>>> import numpy as np
>>> from numpy import linalg as LA
>>> np.set_printoptions(precision=2, suppress=True, linewidth=140, floatmode="fixed")
>>> M = np.load("w.npy")
>>> M
array([[ 0.70,  0.70,  0.30,  0.70, -0.30],
       [ 0.20,  0.00, -0.40, -0.90,  1.60],
       [ 0.21, -0.01, -0.42, -0.88,  1.63],
       [-1.20,  0.80, -0.80, -1.30, -0.40],
       [ 0.00,  0.80,  1.20, -0.10, -1.70],
       [ 1.40,  0.40,  0.00, -1.70, -0.30],
       [ 1.20, -0.10,  0.30,  0.50,  0.30],
       [-1.60,  0.40, -2.30,  0.90,  0.00]])
>>> hat = M @ LA.solve(M.T @ M, M.T)
>>> LA.matrix_rank(np.eye(8) - hat)
np.int64(3)
>>> round(float(np.trace(hat)), 2)
5.0
>>> out = np.c_[M[:, :4] @ np.array([[5, -3, -3, 2], [-2, -5, 1, -5], [0, -5, 4, 5], [1, -1, -2, 2]]), np.array([2, 2, 1, 0, 1, 1, 0, 1])]
>>> out
array([[  2.80,  -7.80,  -1.60,   0.80,   2.00],
       [  0.10,   2.30,  -0.40,  -3.40,   2.00],
       [  0.19,   2.40,  -0.56,  -3.39,   1.00],
       [ -8.90,   4.90,   3.80, -13.00,   0.00],
       [ -1.70,  -9.90,   5.80,   1.80,   1.00],
       [  4.50,  -4.50,  -0.40,  -2.60,   1.00],
       [  6.70,  -5.10,  -3.50,   5.40,   0.00],
       [ -7.90,  13.40,  -5.80, -14.90,   1.00]])
>>> LA.norm(LA.qr(M)[0].T @ out, axis=0) ** 2 / ((out ** 2).sum(axis=0) + 1e-12)
array([1.00, 1.00, 1.00, 1.00, 0.82])
>>> LA.matrix_rank(np.c_[M, out])
np.int64(6)
>>> W0 = np.loadtxt("data.csv", delimiter=",")
>>> W0
array([[-6.23, -2.13,  5.57, -2.51,  3.05,  3.18],
       [ 0.77, -5.84, -0.45, -6.47, -3.05, -3.74],
       [ 6.38,  2.36, -2.10, -6.10,  3.48,  0.01],
       [-0.84, -2.09, -0.06,  7.68,  2.60, -5.41],
       [ 3.66, -1.69, -4.98,  4.52, -0.12, -6.21],
       [ 4.61, -1.66,  0.71,  5.10, -2.07, -6.72],
       [-0.82,  5.51, -2.66, -6.51, -0.80, -4.34],
       [ 2.91,  3.67, -0.34, -1.46, -5.01,  7.12],
       [ 1.31, -3.56, -0.31,  5.48, -7.45, -0.15],
       [-1.34,  1.85, -5.43, -4.29, -4.95,  4.73],
       [-3.46, -5.82,  2.45, -1.04,  0.03, -6.86],
       [ 5.10,  6.50,  4.05, -1.23,  3.62,  0.83],
       [-0.17,  1.57, -2.33, -5.31,  7.89,  1.24],
       [ 2.39, -4.73, -1.01, -2.35, -7.80,  2.13],
       [ 2.10, -0.17, -1.12,  4.31, -1.07,  8.64],
       [ 2.14, -2.74,  2.68,  8.15, -2.80, -2.53],
       [-4.99, -4.90, -4.45, -0.79, -3.06, -4.61],
       [ 1.20, -4.99, -4.04,  5.36, -4.50,  2.89],
       [-1.01, -3.37, -5.26, -0.21, -4.38, -6.37],
       [ 6.71,  5.78, -0.02, -0.89, -4.49, -0.71],
       [ 1.69, -2.44, -6.01, -4.66, -1.20,  5.66],
       [ 5.53, -0.39,  0.50, -3.47,  2.59, -7.09],
       [-0.69,  2.88, -3.57,  6.70,  5.80, -0.29],
       [-3.46,  2.75, -0.94, -7.01, -2.39,  4.97],
       [ 3.82, -0.01, -5.31,  5.33,  0.11,  5.37],
       [-6.98,  4.43, -5.17,  0.06,  0.47,  2.16],
       [-1.14, -5.78, -5.48, -4.24,  0.55,  4.11],
       [-1.89, -8.13,  2.15, -4.40,  1.24, -2.21],
       [-2.67, -0.24, -5.03, -6.10,  1.33, -5.34],
       [-2.72, -1.55, -0.75,  8.57, -2.94, -2.74],
       [-0.83, -6.49,  3.69,  4.57,  2.77, -3.88],
       [-4.03,  4.20, -3.13,  5.58, -4.46,  2.30],
       [-2.35, -7.45,  1.60,  2.48,  2.36, -4.98],
       [ 1.87, -3.96,  7.69, -4.49, -0.97,  0.84],
       [ 2.46,  6.68,  1.87,  4.80, -4.50,  1.58],
       [ 5.66, -1.60, -2.51,  4.15, -5.98, -2.47],
       [ 2.40,  1.70,  5.05, -0.05, -6.81, -4.41],
       [ 3.95, -4.48, -3.40, -5.53,  4.50, -1.40],
       [ 2.51, -0.37, -5.13,  2.77, -0.35,  7.71],
       [-1.57,  4.90, -4.16,  2.13, -2.94, -6.56],
       [-2.61,  7.13, -4.20,  2.55,  3.14,  2.89],
       [-3.19,  7.10, -3.72,  0.71, -4.23,  2.66]])
>>> Xc = (W0 - W0.mean(axis=0)) / W0.std(axis=0)
>>> np.argwhere(np.abs(Xc) > 2)
array([[12,  4],
       [14,  5],
       [25,  0],
       [33,  2]])
>>> b = LA.lstsq(np.delete(Xc, 0, axis=1), Xc[:, 0])[0]
>>> np.abs(b).argmax()
np.int64(1)
>>> Xc = W0 - W0.mean(axis=0)
>>> evecs = LA.svd(Xc)[2][:2]
>>> out = Xc - Xc @ evecs.T @ evecs
>>> (Xc @ evecs.T).std(axis=0)
array([5.06, 4.78])
>>> LA.norm(out, axis=1).round(6).argmax()
np.int64(11)
>>> lab = W0[:, 1] > np.median(W0[:, 1])
>>> r0 = W0[lab].mean(axis=0) - W0[~lab].mean(axis=0)
>>> r0
array([ 0.41,  7.30, -1.46, -1.28,  0.75,  3.09])
>>> lab.astype(int)
array([0, 0, 1, 0, 0, 0, 1, 1, 0, 1, 0, 1, 1, 0, 1, 0, 0, 0, 0, 1, 0, 1, 1, 1, 1, 1, 0, 0, 1, 0, 0, 1, 0, 0, 1, 0, 1, 0, 1, 1, 1, 1])
>>> np.argsort(-np.abs(r0).round(6), kind="stable")
array([1, 5, 2, 3, 4, 0])
>>> cov = np.cov(W0, rowvar=False)
>>> W0.std(axis=0)
array([3.40, 4.31, 3.45, 4.64, 3.69, 4.42])
>>> cov
array([[11.87,  0.83,  1.45,  0.60, -1.18,  0.03],
       [ 0.83, 19.00, -2.63,  0.50, -0.45,  5.31],
       [ 1.45, -2.63, 12.17,  0.30,  0.39, -3.21],
       [ 0.60,  0.50,  0.30, 22.06, -3.19, -1.49],
       [-1.18, -0.45,  0.39, -3.19, 13.93, -1.21],
       [ 0.03,  5.31, -3.21, -1.49, -1.21, 19.98]])
>>> np.polyfit(W0[:, 1], W0[:, 4], 1)
array([-0.02, -1.03])
>>> np.round(np.corrcoef(W0[:, 1], W0[:, 4])[0, 1], 2)
np.float64(-0.03)
>>> np.round(np.corrcoef(W0.T), 2) + 0
array([[ 1.00,  0.06,  0.12,  0.04, -0.09,  0.00],
       [ 0.06,  1.00, -0.17,  0.02, -0.03,  0.27],
       [ 0.12, -0.17,  1.00,  0.02,  0.03, -0.21],
       [ 0.04,  0.02,  0.02,  1.00, -0.18, -0.07],
       [-0.09, -0.03,  0.03, -0.18,  1.00, -0.07],
       [ 0.00,  0.27, -0.21, -0.07, -0.07,  1.00]])
>>> hat = W0 @ LA.solve(W0.T @ W0, W0.T)
>>> np.trace(hat)
np.float64(6.0)
>>> np.round(LA.eigvalsh(hat), 2) + 0
array([0.00, 0.00, 0.00, 0.00, 0.00, 0.00, 0.00, 0.00, 0.00, 0.00, 0.00, 0.00, 0.00, 0.00, 0.00, 0.00, 0.00, 0.00, 0.00, 0.00, 0.00, 0.00,
       0.00, 0.00, 0.00, 0.00, 0.00, 0.00, 0.00, 0.00, 0.00, 0.00, 0.00, 0.00, 0.00, 0.00, 1.00, 1.00, 1.00, 1.00, 1.00, 1.00])
>>> np.allclose(hat @ hat, hat)
True
>>> K = np.loadtxt("mat.csv", delimiter=",")
>>> K
array([[6.00, 1.00, 1.00, 1.00, 1.00, 1.00, 1.00, 1.00],
       [1.00, 6.00, 1.00, 1.00, 1.00, 1.00, 1.00, 1.00],
       [1.00, 1.00, 6.00, 1.00, 1.00, 1.00, 1.00, 1.00],
       [1.00, 1.00, 1.00, 6.00, 1.00, 1.00, 1.00, 1.00],
       [1.00, 1.00, 1.00, 1.00, 6.00, 1.00, 1.00, 1.00],
       [1.00, 1.00, 1.00, 1.00, 1.00, 6.00, 1.00, 1.00],
       [1.00, 1.00, 1.00, 1.00, 1.00, 1.00, 6.00, 1.00],
       [1.00, 1.00, 1.00, 1.00, 1.00, 1.00, 1.00, 6.00]])
>>> vals, evecs = LA.eigvalsh(K)
Traceback (most recent call last):
  File "<python-input-40>", line 1, in <module>
    vals, evecs = LA.eigvalsh(K)
    ^^^^^^^^^^^
ValueError: too many values to unpack (expected 2)
>>> vals, evecs = LA.eigh(K)
>>> np.round(evecs.T @ evecs, 2) + 0
array([[1.00, 0.00, 0.00, 0.00, 0.00, 0.00, 0.00, 0.00],
       [0.00, 1.00, 0.00, 0.00, 0.00, 0.00, 0.00, 0.00],
       [0.00, 0.00, 1.00, 0.00, 0.00, 0.00, 0.00, 0.00],
       [0.00, 0.00, 0.00, 1.00, 0.00, 0.00, 0.00, 0.00],
       [0.00, 0.00, 0.00, 0.00, 1.00, 0.00, 0.00, 0.00],
       [0.00, 0.00, 0.00, 0.00, 0.00, 1.00, 0.00, 0.00],
       [0.00, 0.00, 0.00, 0.00, 0.00, 0.00, 1.00, 0.00],
       [0.00, 0.00, 0.00, 0.00, 0.00, 0.00, 0.00, 1.00]])
>>> LA.eigvalsh(K @ K)
array([ 25.00,  25.00,  25.00,  25.00,  25.00,  25.00,  25.00, 169.00])
>>> vals
array([ 5.00,  5.00,  5.00,  5.00,  5.00,  5.00,  5.00, 13.00])
>>> np.round(evecs.T @ K @ evecs, 2) + 0
array([[ 5.00,  0.00,  0.00,  0.00,  0.00,  0.00,  0.00,  0.00],
       [ 0.00,  5.00,  0.00,  0.00,  0.00,  0.00,  0.00,  0.00],
       [ 0.00,  0.00,  5.00,  0.00,  0.00,  0.00,  0.00,  0.00],
       [ 0.00,  0.00,  0.00,  5.00,  0.00,  0.00,  0.00,  0.00],
       [ 0.00,  0.00,  0.00,  0.00,  5.00,  0.00,  0.00,  0.00],
       [ 0.00,  0.00,  0.00,  0.00,  0.00,  5.00,  0.00,  0.00],
       [ 0.00,  0.00,  0.00,  0.00,  0.00,  0.00,  5.00,  0.00],
       [ 0.00,  0.00,  0.00,  0.00,  0.00,  0.00,  0.00, 13.00]])
>>> np.unique(vals.round(6) + 0, return_counts=True)[1]
array([7, 1])
>>> LA.svd(K, compute_uv=False)
array([13.00,  5.00,  5.00,  5.00,  5.00,  5.00,  5.00,  5.00])
>>> w1 = np.array([[7, 5, 8, 8],
...     [8, 6, 0, 5],
...     [9, 5, 6, 9],
...     [1, 2, 2, 3],
...     [3, 9, 4, 4],
...     [9, 0, 9, 7],
...     [5, 1, 7, 8],
...     [0, 5, 8, 1]])
>>> b = np.array([-3, 2, -1, -1])
>>> act = np.maximum(K @ w1 + b, 0)
>>> act
array([[74.00, 60.00, 83.00, 84.00],
       [79.00, 65.00, 43.00, 69.00],
       [84.00, 60.00, 73.00, 89.00],
       [44.00, 45.00, 53.00, 59.00],
       [54.00, 80.00, 63.00, 64.00],
       [84.00, 35.00, 88.00, 79.00],
       [64.00, 40.00, 78.00, 84.00],
       [39.00, 60.00, 83.00, 49.00]])
>>> (act > 0).astype(int)
array([[1, 1, 1, 1],
       [1, 1, 1, 1],
       [1, 1, 1, 1],
       [1, 1, 1, 1],
       [1, 1, 1, 1],
       [1, 1, 1, 1],
       [1, 1, 1, 1],
       [1, 1, 1, 1]])
>>> LA.matrix_rank(act)
np.int64(4)
>>> cent = np.array([[1, 1], [0, 0], [2, 2], [2, 2]])
>>> w1 @ cent
array([[39, 39],
       [18, 18],
       [39, 39],
       [11, 11],
       [19, 19],
       [41, 41],
       [35, 35],
       [18, 18]])
>>> (act @ cent).round(6).argmax(axis=1)
array([0, 0, 0, 0, 0, 0, 0, 0])
>>> out = np.c_[act[:, :1] @ np.array([[1]]), np.array([-2, 1, 2, 0, -2, 0, 1, -1])]
>>> out
array([[74.00, -2.00],
       [79.00,  1.00],
       [84.00,  2.00],
       [44.00,  0.00],
       [54.00, -2.00],
       [84.00,  0.00],
       [64.00,  1.00],
       [39.00, -1.00]])
>>> np.round(LA.norm(out - act @ LA.lstsq(act, out)[0], axis=0), 2) + 0
array([0.00, 2.83])
>>> LA.norm(LA.qr(act)[0].T @ out, axis=0) ** 2 / ((out ** 2).sum(axis=0) + 1e-12)
array([1.00, 0.46])
>>> q, Rm = LA.qr(out)
>>> q
array([[-0.39,  0.52],
       [-0.41, -0.25],
       [-0.44, -0.51],
       [-0.23,  0.01],
       [-0.28,  0.52],
       [-0.44,  0.01],
       [-0.34, -0.25],
       [-0.20,  0.26]])
>>> np.trace(q @ q.T)
np.float64(2.0)
>>> np.abs(np.diag(Rm))
array([190.52,   3.87])
>>> data = np.load("x.npy")
>>> data
array([[4, 6, 4, 0, 2, 6, 2, 2, 2],
       [6, 9, 6, 0, 3, 9, 3, 3, 3],
       [4, 6, 4, 0, 2, 6, 2, 2, 2],
       [0, 0, 0, 0, 0, 0, 0, 0, 0],
       [2, 3, 2, 0, 1, 3, 1, 1, 1],
       [6, 9, 6, 0, 3, 9, 3, 3, 3],
       [2, 3, 2, 0, 1, 3, 1, 1, 1],
       [2, 3, 2, 0, 1, 3, 1, 1, 1],
       [2, 3, 2, 0, 1, 3, 1, 1, 1]])
>>> rng = np.random.default_rng(54)
>>> lab = rng.permutation(9)
>>> lab
array([2, 6, 3, 7, 4, 0, 1, 8, 5])
>>> out = data[lab][:, lab]
>>> np.allclose(out, data)
False
